% ipython --no-banner

In [1]: import numpy as np

In [2]: import numpy.linalg as la

In [3]: np.set_printoptions(precision=2, suppress=True, linewidth=120, sign=" ")

In [4]: tidy = lambda a: np.round(a, 2) + 0

In [5]: A = np.loadtxt("case18.csv", delimiter=",")

In [6]: A
Out[6]: 
array([[ 1.96,  2.11,  0.05,  0.04,  0.96,  2.08],
       [ 1.92,  2.02,  0.02,  0.05,  0.99,  2.  ],
       [ 1.94,  2.05,  0.11,  0.02,  1.  ,  1.98],
       [ 1.93,  1.98, -0.02, -0.07,  0.94,  2.05],
       [ 2.03,  1.99,  0.02, -0.07,  0.97,  2.01],
       [ 2.09,  2.03, -0.03,  0.02,  0.95,  1.93],
       [ 1.96,  2.03,  0.02,  0.  ,  1.09,  1.98],
       [ 0.98,  2.01,  0.03,  1.07,  1.02, -0.02],
       [ 1.06,  2.02, -0.04,  0.97,  0.92, -0.04],
       [ 1.02,  1.92,  0.02,  0.98,  1.06,  0.07],
       [ 1.02,  2.05,  0.08,  0.98,  0.93,  0.03],
       [ 0.9 ,  2.01, -0.05,  1.03,  0.98, -0.02],
       [ 1.03,  1.94,  0.06,  1.03,  0.99,  0.06],
       [ 1.  ,  1.94,  0.03,  0.99,  0.96,  0.02]])

In [7]: x0 = np.array([0, -8, -7, 9, 4, -5])

In [8]: target = A @ x0

In [9]: tidy(la.pinv(A) @ A)
Out[9]: 
array([[ 1.,  0.,  0.,  0.,  0.,  0.],
       [ 0.,  1.,  0.,  0.,  0.,  0.],
       [ 0.,  0.,  1.,  0.,  0.,  0.],
       [ 0.,  0.,  0.,  1.,  0.,  0.],
       [ 0.,  0.,  0.,  0.,  1.,  0.],
       [ 0.,  0.,  0.,  0.,  0.,  1.]])

In [10]: tidy(la.solve(A.T @ A, A.T @ target))
Out[10]: array([ 0., -8., -7.,  9.,  4., -5.])

In [11]: rng = np.random.default_rng(77)

In [12]: target = target + 0.05 * rng.normal(size=14)

In [13]: tidy(target)
Out[13]: array([-23.41, -21.92, -22.76, -22.9 , -22.83, -21.71, -21.94,  -2.43,  -3.36,  -2.84,  -4.58,  -2.35,  -3.01,  -3.04])

In [14]: c, *_ = la.lstsq(A, target)

In [15]: tidy(c)
Out[15]: array([-0.19, -7.92, -6.47,  9.03,  4.  , -4.9 ])

In [16]: mat = np.loadtxt("test10.csv", delimiter=",")

In [17]: mat
Out[17]: 
array([[   5.,    4.,    6.,    1.,    9.],
       [  12.,   12.,   12.,    9.,   10.],
       [  12.,   17.,   18.,   11.,   18.],
       [  12.,   23.,   23.,   19.,   26.],
       [  14.,   25.,   25.,   25.,   33.],
       [  23.,   30.,   27.,   32.,   42.],
       [  23.,   38.,   31.,   39.,   46.],
       [  31.,   46.,   37.,   41.,   53.],
       [  39.,   48.,   37.,   50.,   53.],
       [  46.,   51.,   38.,   58.,   62.],
       [  53.,   53.,   46.,   59.,   65.],
       [  59.,   56.,   50.,   62.,   70.],
       [  68.,   65.,   52.,   71.,   76.],
       [  74.,   68.,   56.,   74.,   76.],
       [  75.,   69.,   56.,   81.,   82.],
       [  83.,   78.,   61.,   82.,   83.],
       [  85.,   79.,   61.,   89.,   85.],
       [  88.,   82.,   65.,   92.,   90.],
       [  96.,   87.,   74.,   99.,   95.],
       [ 103.,   92.,   74.,  107.,   95.],
       [ 104.,  100.,   80.,  115.,   96.],
       [ 109.,  108.,   87.,  120.,  104.],
       [ 109.,  114.,   95.,  122.,  104.],
       [ 113.,  117.,   95.,  131.,  107.],
       [ 114.,  125.,   97.,  138.,  113.],
       [ 116.,  126.,  100.,  143.,  115.],
       [ 124.,  132.,  109.,  148.,  120.],
       [ 128.,  139.,  109.,  151.,  124.],
       [ 137.,  145.,  114.,  157.,  128.],
       [ 140.,  146.,  118.,  166.,  131.],
       [ 147.,  155.,  118.,  174.,  135.]])

In [18]: Ac = (mat - mat.mean(axis=0)) / mat.std(axis=0)

In [19]: tidy(Ac.std(axis=0))
Out[19]: array([ 1.,  1.,  1.,  1.,  1.])

In [20]: c = la.lstsq(np.delete(Ac, 4, axis=1), Ac[:, 4])[0]

In [21]: tidy(c)
Out[21]: array([ 0.42, -0.05, -0.16,  0.78])
